>>> import numpy as np
>>> import numpy.linalg as la
>>> np.set_printoptions(suppress=True, linewidth=160)
>>> K = np.loadtxt("mat.csv", delimiter=",")
>>> K
array([[ 0., -1.,  1.],
       [ 1.,  0.,  2.],
       [-1., -2.,  0.]])
>>> rk = la.matrix_rank(K)
>>> rk
np.int64(2)
>>> N = la.svd(K)[2][rk:].T
>>> [int(la.matrix_rank(K[:i])) for i in range(1, len(K) + 1)]
[1, 2, 2]
>>> np.round(N[:, 0] / N[np.abs(N[:, 0]).round(6).argmax(), 0], 1)
array([ 1. , -0.5, -0.5])
>>> [int(la.matrix_rank(K[:, :j + 1])) for j in range(3)]
[1, 2, 2]
>>> gram = K.T @ K
>>> gram
array([[ 2.,  2.,  2.],
       [ 2.,  5., -1.],
       [ 2., -1.,  5.]])
>>> (K @ K.T).shape
(3, 3)
>>> np.round(la.svd(K, compute_uv=False) ** 2, 1) + 0
array([6., 6., 0.])
>>> P = np.triu(np.array([[0, 0, 1], [2, 0, 3], [2, 0, 3]]), 1) + np.eye(3)
>>> B = P @ gram @ la.inv(P)
>>> np.trace(B), np.trace(gram)
(np.float64(12.0), np.float64(12.0))
>>> B
array([[ 4.,  1.,  0.],
       [ 8.,  2.,  0.],
       [ 2., -1.,  6.]])
>>> round(la.det(B), 1)
np.float64(0.0)
>>> P @ gram - gram @ P
array([[ 2., -1., -3.],
       [ 6., -3., -2.],
       [ 0.,  0.,  1.]])
>>> M = np.array([[-2, -1, 0], [1, 2, 3], [4, 5, 6]])
>>> U, sv, Vh = la.svd(M)
>>> np.argmax(sv[:-1] / (sv[1:] + 1e-6)) + 1
np.int64(2)
>>> sv.round(1) + 0
array([9.6, 1.9, 0. ])
>>> B = U[:, :2] @ np.diag(sv[:2]) @ Vh[:2]
>>> la.matrix_rank(M, rtol=0.05)
np.int64(2)
>>> la.matrix_rank(B)
np.int64(2)
>>> B.round(1) + 0
array([[-2., -1.,  0.],
       [ 1.,  2.,  3.],
       [ 4.,  5.,  6.]])
>>> round(float(la.norm(M - B, 2)), 1), np.round(sv[2], 1)
(0.0, np.float64(0.0))
>>> rk = la.matrix_rank(M)
>>> rk
np.int64(2)
>>> N = la.svd(M)[2][rk:].T
>>> N.shape
(3, 1)
>>> np.round(N @ N.T, 1)
array([[ 0.2, -0.3,  0.2],
       [-0.3,  0.7, -0.3],
       [ 0.2, -0.3,  0.2]])
>>> F = np.loadtxt("a.csv", delimiter=",")
>>> F
array([[0., 0., 0., 1., 0.],
       [0., 1., 0., 0., 0.],
       [0., 0., 1., 0., 0.],
       [1., 0., 0., 0., 0.],
       [0., 0., 0., 0., 1.]])
>>> B = la.inv(F)
>>> round(float(la.slogdet(F)[0]), 1)
-1.0
>>> round(la.cond(F), 1)
np.float64(1.0)
>>> B
array([[0., 0., 0., 1., 0.],
       [0., 1., 0., 0., 0.],
       [0., 0., 1., 0., 0.],
       [1., 0., 0., 0., 0.],
       [0., 0., 0., 0., 1.]])
>>> (np.abs(B) > 1e-9).astype(int)
array([[0, 0, 0, 1, 0],
       [0, 1, 0, 0, 0],
       [0, 0, 1, 0, 0],
       [1, 0, 0, 0, 0],
       [0, 0, 0, 0, 1]])
>>> np.round(la.det(F) * la.det(B), 1)
np.float64(1.0)
>>> np.round(la.inv(B), 1)
array([[0., 0., 0., 1., 0.],
       [0., 1., 0., 0., 0.],
       [0., 0., 1., 0., 0.],
       [1., 0., 0., 0., 0.],
       [0., 0., 0., 0., 1.]])
>>> vec = np.array([2, -2, -2, 1, -1])
>>> y = F @ vec
>>> y
array([ 1., -2., -2.,  2., -1.])
>>> np.round(la.solve(F, y), 1)
array([ 2., -2., -2.,  1., -1.])
>>> np.round(la.solve(F, y + F[:, 4]), 1)
array([ 2., -2., -2.,  1.,  0.])
>>> np.round(la.solve(F.T, F[0]), 1)
array([1., 0., 0., 0., 0.])
>>> P = np.triu(np.array([[2, 1, -4, 0, 1],
...     [1, -3, -2, 4, 1],
...     [5, 1, 1, 0, -1],
...     [0, -4, 2, -5, 3],
...     [-5, -2, -4, 5, 0]]), 1) + np.eye(5)
>>> B = P @ F @ la.inv(P)
>>> np.trace(B), np.trace(F)
(np.float64(3.0), np.float64(3.0))
>>> P @ F - F @ P
array([[ 0.,  1., -4.,  0., -2.],
       [ 4.,  0.,  0., -4.,  0.],
       [ 0.,  0.,  0.,  0.,  0.],
       [ 0., -1.,  4.,  0.,  2.],
       [ 0.,  0.,  0.,  0.,  0.]])
>>> np.round(la.matrix_power(F, 2), 1)
array([[1., 0., 0., 0., 0.],
       [0., 1., 0., 0., 0.],
       [0., 0., 1., 0., 0.],
       [0., 0., 0., 1., 0.],
       [0., 0., 0., 0., 1.]])
>>> p = np.eye(5)[1]
>>> for _ in range(4):
...     p = p @ F
...     print(p.round(1))
... 
[0. 1. 0. 0. 0.]
[0. 1. 0. 0. 0.]
[0. 1. 0. 0. 0.]
[0. 1. 0. 0. 0.]
